% python3 -q
>>> import numpy as np
>>> np.set_printoptions(suppress=True, linewidth=120)
>>> def rd(a):
...     return np.round(a, 2) + 0
... 
>>> K = np.load("run19.npy")
>>> rd(K)
array([[-0.53, -0.59, -1.68, -0.94, -1.7 ,  0.02, -2.37, -0.46,  0.04, -1.71, -0.01],
       [-1.71, -0.74, -1.8 ,  0.72, -0.1 , -2.4 ,  0.91, -0.43, -0.66,  1.06,  0.65],
       [ 0.39,  1.1 ,  0.08, -2.32, -0.03, -1.  ,  0.22,  1.32, -2.48,  0.  , -0.55],
       [ 1.71, -0.57, -0.88, -0.44, -1.8 ,  1.24,  0.99, -1.6 , -0.88,  1.62,  0.21],
       [ 0.13,  0.28,  0.69,  1.97, -0.53,  0.5 , -0.84,  0.62, -2.13, -0.44,  2.28],
       [-0.79, -1.02,  0.85,  0.09, -0.87,  0.23,  2.33, -0.6 , -0.7 , -2.5 , -0.54],
       [ 1.45, -0.34,  0.33,  1.95, -0.64, -1.41, -0.77,  0.06, -0.62, -0.05, -2.55],
       [ 1.05, -2.22, -0.1 , -0.55,  2.54, -0.15, -0.66, -1.14, -1.03, -0.5 ,  0.35],
       [-1.97, -1.56,  0.21,  0.11,  0.  ,  1.84, -0.53,  1.09, -0.99,  1.33, -1.42],
       [ 1.05, -2.22,  0.6 , -0.55, -1.09, -0.86,  0.27,  2.25,  1.09,  0.25,  1.  ],
       [-0.92, -0.25,  2.72, -0.85, -0.88, -1.12, -1.01, -1.73,  0.01,  0.89,  0.31]])
>>> rd(np.linalg.norm(K, axis=0))
array([4., 4., 4., 4., 4., 4., 4., 4., 4., 4., 4.])
>>> rd(np.linalg.pinv(K))
array([[-0.03, -0.11,  0.02,  0.11,  0.01, -0.05,  0.09,  0.07, -0.12,  0.07, -0.06],
       [-0.04, -0.05,  0.07, -0.04,  0.02, -0.06, -0.02, -0.14, -0.1 , -0.14, -0.02],
       [-0.11, -0.11,  0.01, -0.05,  0.04,  0.05,  0.02, -0.01,  0.01,  0.04,  0.17],
       [-0.06,  0.05, -0.15, -0.03,  0.12,  0.01,  0.12, -0.03,  0.01, -0.03, -0.05],
       [-0.11, -0.01,  0.  , -0.11, -0.03, -0.05, -0.04,  0.16,  0.  , -0.07, -0.06],
       [ 0.  , -0.15, -0.06,  0.08,  0.03,  0.01, -0.09, -0.01,  0.12, -0.05, -0.07],
       [-0.15,  0.06,  0.01,  0.06, -0.05,  0.15, -0.05, -0.04, -0.03,  0.02, -0.06],
       [-0.03, -0.03,  0.08, -0.1 ,  0.04, -0.04,  0.  , -0.07,  0.07,  0.14, -0.11],
       [ 0.  , -0.04, -0.15, -0.06, -0.13, -0.04, -0.04, -0.06, -0.06,  0.07,  0.  ],
       [-0.11,  0.07,  0.  ,  0.1 , -0.03, -0.16,  0.  , -0.03,  0.08,  0.02,  0.06],
       [ 0.  ,  0.04, -0.03,  0.01,  0.14, -0.03, -0.16,  0.02, -0.09,  0.06,  0.02]])
>>> rd(K @ K.T)
array([[16.,  0.,  0.,  0.,  0.,  0.,  0.,  0.,  0.,  0.,  0.],
       [ 0., 16.,  0.,  0.,  0.,  0.,  0.,  0.,  0.,  0.,  0.],
       [ 0.,  0., 16.,  0.,  0.,  0.,  0.,  0.,  0.,  0.,  0.],
       [ 0.,  0.,  0., 16.,  0.,  0.,  0.,  0.,  0.,  0.,  0.],
       [ 0.,  0.,  0.,  0., 16.,  0.,  0.,  0.,  0.,  0.,  0.],
       [ 0.,  0.,  0.,  0.,  0., 16.,  0.,  0.,  0.,  0.,  0.],
       [ 0.,  0.,  0.,  0.,  0.,  0., 16.,  0.,  0.,  0.,  0.],
       [ 0.,  0.,  0.,  0.,  0.,  0.,  0., 16.,  0.,  0.,  0.],
       [ 0.,  0.,  0.,  0.,  0.,  0.,  0.,  0., 16.,  0.,  0.],
       [ 0.,  0.,  0.,  0.,  0.,  0.,  0.,  0.,  0., 16.,  0.],
       [ 0.,  0.,  0.,  0.,  0.,  0.,  0.,  0.,  0.,  0., 16.]])
>>> print(rd(np.linalg.svd(K, compute_uv=False)))
[4. 4. 4. 4. 4. 4. 4. 4. 4. 4. 4.]
